>>> import numpy as np
>>> from numpy import linalg as LA
>>> np.set_printoptions(precision=2, suppress=True, linewidth=100)
>>> tidy = lambda a: np.round(a, 2) + 0
>>> W2 = 20 * np.array([[-1.1, 0.0, -2.0, -0.8, 0.6],
...     [-2.2, 0.3, 0.6, -0.3, 1.8],
...     [1.3, -0.8, 1.2, 0.5, -0.2]])
>>> rng = np.random.default_rng(5928)
>>> labels = rng.integers(0, 3, 10)
>>> A = W2[labels] + rng.normal(size=(10, 5))
>>> tidy(A)
array([[-44.96,   5.64,  10.82,  -6.77,  35.52],
       [ 26.64, -15.62,  23.97,  11.17,  -2.9 ],
       [-21.25,  -0.07, -39.29, -15.62,  10.81],
       [ 27.1 , -15.43,  23.02,   9.73,  -3.14],
       [-45.45,   5.34,  12.5 ,  -6.34,  36.64],
       [ 25.58, -16.97,  25.23,   9.17,  -7.21],
       [-42.83,   7.07,  14.66,  -7.09,  37.14],
       [-42.86,   6.6 ,  10.75,  -6.71,  34.76],
       [ 25.41, -15.69,  25.69,  10.58,  -5.06],
       [-21.6 ,   0.53, -38.57, -14.46,  13.47]])
>>> Xc = (A - A.mean(axis=0)) / A.std(axis=0)
>>> tidy(Xc.std(axis=0))
array([1., 1., 1., 1., 1.])
>>> np.argwhere(np.abs(Xc) > 2)
array([], shape=(0, 2), dtype=int64)
>>> b = LA.lstsq(np.delete(Xc, 1, axis=1), Xc[:, 1])[0]
>>> np.abs(b).argmax()
np.int64(3)
>>> W1 = np.array([[-5, -2, 1, 2],
...     [-3, -5, 4, -5],
...     [-4, -3, -2, -4],
...     [1, -4, 1, 3],
...     [-2, 4, -2, -3]])
>>> b = np.array([3, -3, 3, -2])
>>> act = np.maximum(A @ W1 + b, 0)
>>> LA.matrix_rank(act)
np.int64(4)
>>> W2 = np.array([[3, 3, -3], [-3, 0, 0], [3, -2, 0], [0, -2, 3]])
>>> (act @ W2).round(6).argmax(axis=1)
array([1, 2, 1, 2, 1, 2, 1, 1, 2, 1])
>>> W1 @ W2
array([[ -6, -21,  21],
       [ 18,  -7,  -6],
       [ -9,   0,   0],
       [ 18,  -5,   6],
       [-24,   4,  -3]])
>>> Xc = A - A.mean(axis=0)
>>> vecs = LA.svd(Xc)[2][:3]
>>> B = Xc - Xc @ vecs.T @ vecs
>>> LA.norm(B, axis=1).round(6).argmax()
np.int64(6)
>>> tidy((Xc @ vecs.T).std(axis=0))
array([40.09, 22.26,  1.45])
>>> tidy(np.diag(vecs.T @ vecs))
array([0.92, 0.14, 0.95, 0.13, 0.85])
>>> tidy(np.cov(Xc @ vecs.T, rowvar=False))
array([[1786.15,    0.  ,    0.  ],
       [   0.  ,  550.71,    0.  ],
       [   0.  ,    0.  ,    2.34]])
>>> tidy(LA.norm(B) / LA.norm(Xc))
np.float64(0.02)
>>> D = LA.norm(A[:, None] - A[None], axis=-1)
>>> tidy(LA.norm(A, axis=1))
array([58.97, 40.76, 48.54, 40.08, 60.28, 41.41, 59.41, 57.  , 41.1 , 48.43])
>>> np.unravel_index(D.round(6).argmax(), D.shape)
(np.int64(4), np.int64(5))
>>> tidy(D[6])
array([ 4.9 , 85.82, 64.76, 85.86,  3.92, 87.19,  0.  ,  4.61, 85.97, 62.79])
>>> tidy(D[:5, :5])
array([[ 0.  , 86.88, 61.6 , 86.9 ,  2.15],
       [86.88,  0.  , 86.28,  1.82, 87.4 ],
       [61.6 , 86.28,  0.  , 85.4 , 63.65],
       [86.9 ,  1.82, 85.4 ,  0.  , 87.45],
       [ 2.15, 87.4 , 63.65, 87.45,  0.  ]])
>>> D.shape
(10, 10)
>>> E = np.array([[-2.0, 1.0, 0.0], [0.0, -2.0, 1.0], [0.0, 0.0, -2.0]])
>>> proj = np.triu(np.array([[0, 4, 0], [5, -3, -1], [1, 4, 3]]), 1) + np.eye(3)
>>> B = proj @ E @ LA.inv(proj)
>>> tidy(LA.det(B))
np.float64(-8.0)
>>> np.trace(B), np.trace(E)
(np.float64(-6.0), np.float64(-6.0))
>>> labels = rng.permutation(3)
>>> labels
array([1, 2, 0])
>>> B = E[labels][:, labels]
>>> np.trace(B)
np.float64(-6.0)
>>> np.diag(B)
array([-2., -2., -2.])
>>> tidy(LA.det(B)), tidy(LA.det(E[labels]))
(np.float64(-8.0), np.float64(-8.0))
>>> tidy(LA.norm(E, axis=0))
array([2.  , 2.24, 2.24])
>>> tidy(LA.norm(E, axis=1))
array([2.24, 2.24, 2.  ])
>>> tidy(LA.norm(E, "nuc"))
np.float64(6.25)
>>> tidy(LA.norm(E, 2))
np.float64(2.76)
>>> B = E + rng.integers(-2, 3, (3, 2)) @ rng.integers(-2, 3, (2, 3))
>>> B
array([[ 2.,  3., -4.],
       [-2., -3.,  3.],
       [ 4.,  2., -6.]])
>>> np.abs(B - E).sum(axis=1)
array([10.,  5., 10.])
>>> x = np.array([-3, 0, -2])
>>> target = B @ x
>>> b, lr = np.zeros(3), 1 / LA.norm(B, 2) ** 2
>>> for i in range(12):
...     b -= lr * B.T @ (B @ b - target)
...     if i % 2 == 0: print(i, round(LA.norm(B @ b - target), 2))
... 
0 1.69
2 1.65
4 1.62
6 1.6
8 1.57
10 1.55
>>> tidy(LA.cond(B))
np.float64(24.85)
>>> tidy(b)
array([-0.06,  0.18, -0.07])
